$ python3 -q
>>> import numpy as np
>>> import numpy.linalg as la
>>> np.set_printoptions(suppress=True, linewidth=160)
>>> arr = np.array([[0, 1, 0, 0], [1, 0, 0, 1], [0, 0, 0, 1], [0, 1, 1, 0]])
>>> # equal to its transpose
>>> print(la.matrix_power(arr, 3))
[[0 2 1 0]
 [2 0 0 3]
 [1 0 0 2]
 [0 3 2 0]]
>>> np.allclose(arr, arr.T)
True
>>> (arr + arr.T) / 2
array([[0., 1., 0., 0.],
       [1., 0., 0., 1.],
       [0., 0., 0., 1.],
       [0., 1., 1., 0.]])
>>> arr @ arr
array([[1, 0, 0, 1],
       [0, 2, 1, 0],
       [0, 1, 1, 0],
       [1, 0, 0, 2]])
>>> (arr - arr.T) / 2
array([[0., 0., 0., 0.],
       [0., 0., 0., 0.],
       [0., 0., 0., 0.],
       [0., 0., 0., 0.]])
>>> print(round(float(la.det(arr)), 1))
1.0
>>> B = la.inv(arr)
>>> np.round(la.det(arr) * B, 1)
array([[ 0.,  1., -1.,  0.],
       [ 1.,  0.,  0.,  0.],
       [-1.,  0.,  0.,  1.],
       [ 0.,  0.,  1.,  0.]])
>>> np.round(la.inv(B), 1)
array([[0., 1., 0., 0.],
       [1., 0., 0., 1.],
       [0., 0., 0., 1.],
       [0., 1., 1., 0.]])
>>> B
array([[ 0.,  1., -1.,  0.],
       [ 1.,  0.,  0.,  0.],
       [-1.,  0.,  0.,  1.],
       [ 0.,  0.,  1.,  0.]])
>>> np.round(la.slogdet(arr)[0], 1)
np.float64(1.0)
>>> vals, evecs = la.eigh(B)
>>> np.round(evecs.T @ evecs, 1) + 0
array([[1., 0., 0., 0.],
       [0., 1., 0., 0.],
       [0., 0., 1., 0.],
       [0., 0., 0., 1.]])
>>> np.round(evecs.T @ B @ evecs, 1) + 0
array([[-1.6,  0. ,  0. ,  0. ],
       [ 0. , -0.6,  0. ,  0. ],
       [ 0. ,  0. ,  0.6,  0. ],
       [ 0. ,  0. ,  0. ,  1.6]])
>>> print(vals.round(1))
[-1.6 -0.6  0.6  1.6]
>>> np.unique(vals.round(6) + 0, return_counts=True)[1]
array([1, 1, 1, 1])
>>> vals.sum(), np.trace(B)
(np.float64(0.0), np.float64(0.0))
>>> (vals > 1e-8).sum(), (vals < -1e-8).sum()
(np.int64(2), np.int64(2))
>>> q = arr.astype(float).copy()
>>> for j in range(4):
...     q[:, j] -= q[:, :j] @ (q[:, :j].T @ q[:, j])
...     q[:, j] /= la.norm(q[:, j])
... 
>>> q.round(1)
array([[ 0. ,  0.7, -0.7,  0. ],
       [ 1. ,  0. ,  0. ,  0. ],
       [ 0. ,  0. ,  0. ,  1. ],
       [ 0. ,  0.7,  0.7,  0. ]])
>>> data = np.load("layer1.npy")
>>> print(data)
[[18 10 14  2]
 [10 28 -3 -3]
 [14 -3 17  4]
 [ 2 -3  4  3]]
>>> # symmetric
>>> B = la.inv(data)
>>> (np.abs(B) > 1e-9).astype(int)
array([[1, 1, 1, 1],
       [1, 1, 1, 1],
       [1, 1, 1, 1],
       [1, 1, 1, 1]])
>>> round(float(la.slogdet(data)[0]), 1)
1.0
>>> np.round(la.det(data) * B, 1)
array([[ 872., -386., -814.,  118.],
       [-386.,  198.,  358.,  -22.],
       [-814.,  358.,  818., -190.],
       [ 118.,  -22., -190.,  378.]])
>>> print(np.round(data @ B, 1) + 0)
[[1. 0. 0. 0.]
 [0. 1. 0. 0.]
 [0. 0. 1. 0.]
 [0. 0. 0. 1.]]
>>> B.round(1) + 0
array([[ 1.3, -0.6, -1.2,  0.2],
       [-0.6,  0.3,  0.5,  0. ],
       [-1.2,  0.5,  1.2, -0.3],
       [ 0.2,  0. , -0.3,  0.6]])
